% ipython --no-banner

In [1]: import numpy as np

In [2]: from numpy import linalg as LA

In [3]: np.set_printoptions(precision=2, suppress=True, linewidth=140)

In [4]: E = np.array([[1.0, 0.4, -1.0, -1.3, 0.7, 0.2],
   ...:     [1.4, -1.2, 0.7, -0.4, -2.2, -0.3],
   ...:     [0.4, -0.1, -0.8, -0.7, 1.6, -0.5],
   ...:     [-1.6, 0.0, -1.5, -0.2, -0.4, 0.7],
   ...:     [0.2, 0.2, 0.0, 1.0, -1.2, 0.1]])

In [5]: out = E / np.sqrt((E ** 2).mean(axis=1, keepdims=True))

In [6]: print(LA.matrix_rank(E - E.mean(axis=1, keepdims=True)))
5

In [7]: print(LA.matrix_rank(out) == LA.matrix_rank(E))
True

In [8]: print(out[2])
[ 0.48 -0.12 -0.97 -0.85  1.93 -0.6 ]

In [9]: print(LA.norm(out, axis=1))
[2.45 2.45 2.45 2.45 2.45]

In [10]: rng = np.random.default_rng(760292)

In [11]: out = E + rng.integers(-2, 3, (5, 3)) @ rng.integers(-2, 3, (3, 6))

In [12]: print(out)
[[-5.  -3.6  4.   0.7 -2.3 -0.8]
 [ 9.4  3.8 -5.3 -3.4  1.8 -1.3]
 [ 0.4 -0.1  0.2 -0.7  4.6 -1.5]
 [ 6.4  5.  -8.5 -3.2  0.6  0.7]
 [-7.8 -4.8  6.   4.  -5.2  1.1]]

In [13]: print(LA.matrix_rank(out - E, tol=1e-8))
3

In [14]: print(out - E)
[[-6. -4.  5.  2. -3. -1.]
 [ 8.  5. -6. -3.  4. -1.]
 [ 0.  0.  1.  0.  3. -1.]
 [ 8.  5. -7. -3.  1.  0.]
 [-8. -5.  6.  3. -4.  1.]]

In [15]: m1 = np.array([[-1, 0, 1, 2, 3],
    ...:     [4, 5, 6, 7, 8],
    ...:     [9, 10, 11, 12, 13],
    ...:     [14, 15, 16, 17, 18],
    ...:     [19, 20, 21, 22, 23],
    ...:     [24, 25, 26, 27, 28]])

In [16]: # null space of dimension 3

In [17]: print([round(float(x), 2) for x in LA.svd(m1, compute_uv=False)[:3]])
[87.74, 4.13, 0.0]

In [18]: print(round(float(LA.norm(m1, 2) / LA.norm(m1)), 2))
1.0

In [19]: left, s, VT = LA.svd(m1)

In [20]: V = VT[:(s > 1e-8).sum()]

In [21]: x0 = m1[2] + 3 * m1[0] + rng.integers(2) * np.eye(5)[3]

In [22]: print(x0)
[ 6. 10. 14. 19. 22.]

In [23]: print(round(LA.norm(x0 - V.T @ V @ x0), 2))
0.84

In [24]: print(np.round(V.T @ V, 2) + 0)
[[ 0.6  0.4  0.2  0.  -0.2]
 [ 0.4  0.3  0.2  0.1  0. ]
 [ 0.2  0.2  0.2  0.2  0.2]
 [ 0.   0.1  0.2  0.3  0.4]
 [-0.2  0.   0.2  0.4  0.6]]

In [25]: print(LA.matrix_rank(np.vstack([m1, x0])))
3

In [26]: T = np.stack([m1, -2 * m1, m1[::-1]])

In [27]: print(T.shape)
(3, 6, 5)

In [28]: print((T @ m1.T).shape)
(3, 6, 6)

In [29]: print(LA.norm(T, axis=(1, 2)))
[ 87.84 175.67  87.84]

In [30]: print(LA.matrix_rank(T))
[2 2 2]

In [31]: x0 = np.array([-5, -5, -4, -1, 0])

In [32]: a = np.maximum(m1 @ x0, 0)

In [33]: print(np.flatnonzero(a > 1e-9))
[]

In [34]: print(np.round(m1 @ LA.pinv(m1) @ m1, 2) + 0)
[[-1.  0.  1.  2.  3.]
 [ 4.  5.  6.  7.  8.]
 [ 9. 10. 11. 12. 13.]
 [14. 15. 16. 17. 18.]
 [19. 20. 21. 22. 23.]
 [24. 25. 26. 27. 28.]]

In [35]: print(np.unique(m1.round(6), axis=0).shape)
(6, 5)

In [36]: M = np.load("arr.npy")

In [37]: print(M)
[[-0.12 -0.05 -0.65  0.31  0.58  0.91  2.4  -0.54  0.49  0.97  0.24]
 [-1.13 -1.35 -0.9   0.65  0.53 -0.54  0.   -1.07  0.97  0.8   1.17]
 [ 0.84 -0.69 -0.73  1.1   1.72  0.34 -0.02  1.64  0.48 -0.33 -0.04]
 [-1.    0.76  1.19  1.26 -0.09 -0.06 -0.58  1.65  0.32 -0.29  1.07]
 [ 0.82 -1.58  1.05 -0.09 -0.64  0.98 -0.58  0.34  1.48 -0.82  0.18]
 [ 1.99  0.67 -0.21 -0.14 -0.28 -1.13  0.17 -0.29 -0.84 -1.19  0.97]
 [ 0.46  0.22 -1.4   1.08  0.08  0.73 -0.58  1.76 -0.39  0.2  -1.2 ]
 [ 0.48 -0.11  0.26 -1.21 -0.03 -2.21  0.02 -0.46  0.08  0.34  1.41]
 [ 0.52 -2.37  0.93 -0.08  0.71 -0.32 -0.57  0.57  0.48  0.04  0.88]
 [ 1.44 -0.47  0.31 -1.77 -1.4  -0.2   0.33  0.93  0.65  0.15  0.27]
 [ 0.82 -0.03 -0.81  1.75 -0.88 -1.03  0.36  0.5  -0.89  1.01  0.77]
 [ 0.8   0.1  -0.07 -0.04 -0.24  0.41  1.25 -0.34 -2.21  1.12 -0.54]
 [-1.38 -0.2  -0.23  1.35  1.61  1.19  0.9   0.29  0.3   0.41  0.11]
 [-0.55  1.64  0.62  0.39 -0.69 -1.41 -0.31 -0.18 -1.5  -0.16 -0.8 ]
 [-0.28 -0.07 -0.29 -0.8   1.22  1.69 -1.31  0.37  0.42 -0.57  1.23]
 [ 0.37  2.36 -0.43  1.1  -0.04 -1.2  -0.46 -0.16 -0.37  0.23  0.21]
 [-0.73  0.28 -1.05  0.   -1.65  1.25  1.22 -0.03  0.72 -0.22 -0.96]]

In [38]: out = np.c_[M[:, :5] @ np.array([[-2, 1, 3, 0, -2],
    ...:     [1, -1, 1, 2, 2],
    ...:     [1, -1, 2, -2, -1],
    ...:     [-2, 3, -3, 1, -1],
    ...:     [-1, 2, -3, -2, 0]]), np.array([2, 0, -2, -3, -2, 2, 2, -2, 3, -2, 3, 3, 0, -1, -3, 3, 2])]

In [39]: print(out)
[[ -1.66   2.67  -4.38   0.35   0.48   2.  ]
 [ -1.82   4.13 -10.08  -1.31  -0.19   0.  ]
 [ -7.02   9.    -8.09  -2.26  -3.43  -2.  ]
 [  1.52   0.65  -3.37   0.58   1.07  -3.  ]
 [ -1.35  -0.2    5.17  -4.07  -5.76  -2.  ]
 [ -2.96   0.55   7.48   2.18  -2.29   2.  ]
 [ -4.34   5.04  -4.68   4.16  -0.16   2.  ]
 [  1.64  -3.36   5.57  -1.89  -0.23  -2.  ]
 [ -3.03   3.14  -0.84  -8.1   -6.63   3.  ]
 [  1.9   -6.51  13.98  -0.53  -2.36  -2.  ]
 [ -5.1    5.15  -1.8    5.07  -2.64   3.  ]
 [ -1.25   0.17   3.2    0.78  -1.29   3.  ]
 [ -1.98   6.32 -13.68  -1.81   1.24   0.  ]
 [  3.27  -3.02   2.13   3.81   3.37  -1.  ]
 [  0.58   0.12  -2.75  -2.8    1.51  -3.  ]
 [ -0.97   1.66  -0.57   6.76   3.31   3.  ]
 [  2.34  -3.26   0.94   5.96   3.07   2.  ]]

In [40]: print(LA.norm(LA.qr(M)[0].T @ out, axis=0) ** 2 / ((out ** 2).sum(axis=0) + 1e-12))
[1.   1.   1.   1.   1.   0.65]

In [41]: print(np.round(LA.norm(out - M @ LA.lstsq(M, out)[0], axis=0), 2) + 0)
[0.   0.   0.   0.   0.   5.48]

In [42]: x0 = np.array([1, 2, 1, -1, 2, 0, 1, 1, 2, 2, -2])

In [43]: target = M @ x0

In [44]: print(np.round(LA.pinv(M) @ M, 2) + 0)
[[1. 0. 0. 0. 0. 0. 0. 0. 0. 0. 0.]
 [0. 1. 0. 0. 0. 0. 0. 0. 0. 0. 0.]
 [0. 0. 1. 0. 0. 0. 0. 0. 0. 0. 0.]
 [0. 0. 0. 1. 0. 0. 0. 0. 0. 0. 0.]
 [0. 0. 0. 0. 1. 0. 0. 0. 0. 0. 0.]
 [0. 0. 0. 0. 0. 1. 0. 0. 0. 0. 0.]
 [0. 0. 0. 0. 0. 0. 1. 0. 0. 0. 0.]
 [0. 0. 0. 0. 0. 0. 0. 1. 0. 0. 0.]
 [0. 0. 0. 0. 0. 0. 0. 0. 1. 0. 0.]
 [0. 0. 0. 0. 0. 0. 0. 0. 0. 1. 0.]
 [0. 0. 0. 0. 0. 0. 0. 0. 0. 0. 1.]]

In [45]: print(np.round(LA.solve(M.T @ M, M.T @ target), 2) + 0)
[ 1.  2.  1. -1.  2.  0.  1.  1.  2.  2. -2.]

In [46]: print(np.round(LA.lstsq(M, target)[0], 2) + 0)
[ 1.  2.  1. -1.  2.  0.  1.  1.  2.  2. -2.]

In [47]: target = target + 0.05 * rng.normal(size=17)

In [48]: print(target)
[ 4.24 -4.19  3.04 -0.7  -1.68 -3.44  1.77 -0.72 -2.48  2.1  -4.01  0.35  2.32 -0.71 -1.21  2.14 -0.38]

In [49]: coef, *_ = LA.lstsq(M, target)

In [50]: print(np.round(LA.norm(target - M @ coef), 2))
0.13

In [51]: print(np.round(M.T @ (target - M @ coef), 2) + 0)
[0. 0. 0. 0. 0. 0. 0. 0. 0. 0. 0.]

In [52]: out = M + rng.integers(-2, 3, (17, 10)) @ rng.integers(-2, 3, (10, 11))

In [53]: print(out)
[[ 10.88   6.95   8.35  -2.69  -1.42   5.91   1.4   -9.54   1.49  -4.03  -4.76]
 [  5.87  -1.35   3.1   -1.35  -4.47   9.46  -1.    -4.07   8.97   4.8    1.17]
 [  2.84  -2.69  -8.73   1.1   -0.28   5.34  -8.02  -2.36   1.48   1.67   5.96]
 [  1.    -5.24   5.19   1.26  -2.09   3.94  -5.58   6.65   2.32   1.71   4.07]
 [ -0.18   2.42  -2.95   7.91   3.36  -0.02   0.42   6.34   1.48  -4.82  -3.82]
 [ -4.01  -2.33  -0.21  -2.14  -6.28  -1.13  -0.83  -2.29  -6.84  -4.19   4.97]
 [ -5.54  -4.78  -5.4    6.08   3.08  -4.27  -6.58   7.76  -5.39  -2.8    3.8 ]
 [ -2.52   1.89  -9.74  -1.21   1.97  -6.21   7.02  -7.46   3.08  -3.66  -3.59]
 [  1.52  -3.37   2.93  -3.08  -1.29  -5.32   4.43   5.57  -4.52  -5.96  -8.12]
 [  1.44  -2.47  -0.69  -0.77   2.6   -9.2    5.33  -2.07   8.65  -0.85  -3.73]
 [  6.82   5.97  -5.81  -1.25   8.12  -5.03  -2.64   2.5   -4.89   6.01  -2.23]
 [ -3.2   -4.9   -8.07  -1.04  -8.24   0.41  10.25 -10.34   4.79  -8.88  -6.54]
 [  2.62  -7.2    0.77  -4.65  -5.39   7.19 -10.1   -4.71   3.3   11.41  13.11]
 [ -3.55   6.64   1.62  -2.61  -2.69  -0.41   0.69  -8.18 -12.5   -7.16   0.2 ]
 [-10.28  -6.07   0.71  17.2   10.22 -11.31  -3.31   1.37   6.42 -14.57   5.23]
 [ -0.63   6.36  -6.43  -4.9   -5.04   6.8    2.54  -0.16  -8.37   3.23  -0.79]
 [ -5.73   1.28  -0.05  -5.    -2.65   1.25   0.22   0.97  -6.28   9.78   7.04]]

In [54]: print(np.round(LA.svd(out - M, compute_uv=False), 2) + 0)
[43.64 33.86 27.85 26.11 20.84 17.64 15.12 11.29  2.89  0.92  0.  ]

In [55]: print(np.abs(out - M).sum(axis=1))
[58. 44. 40. 35. 37. 33. 53. 47. 44. 38. 50. 68. 74. 43. 84. 45. 40.]
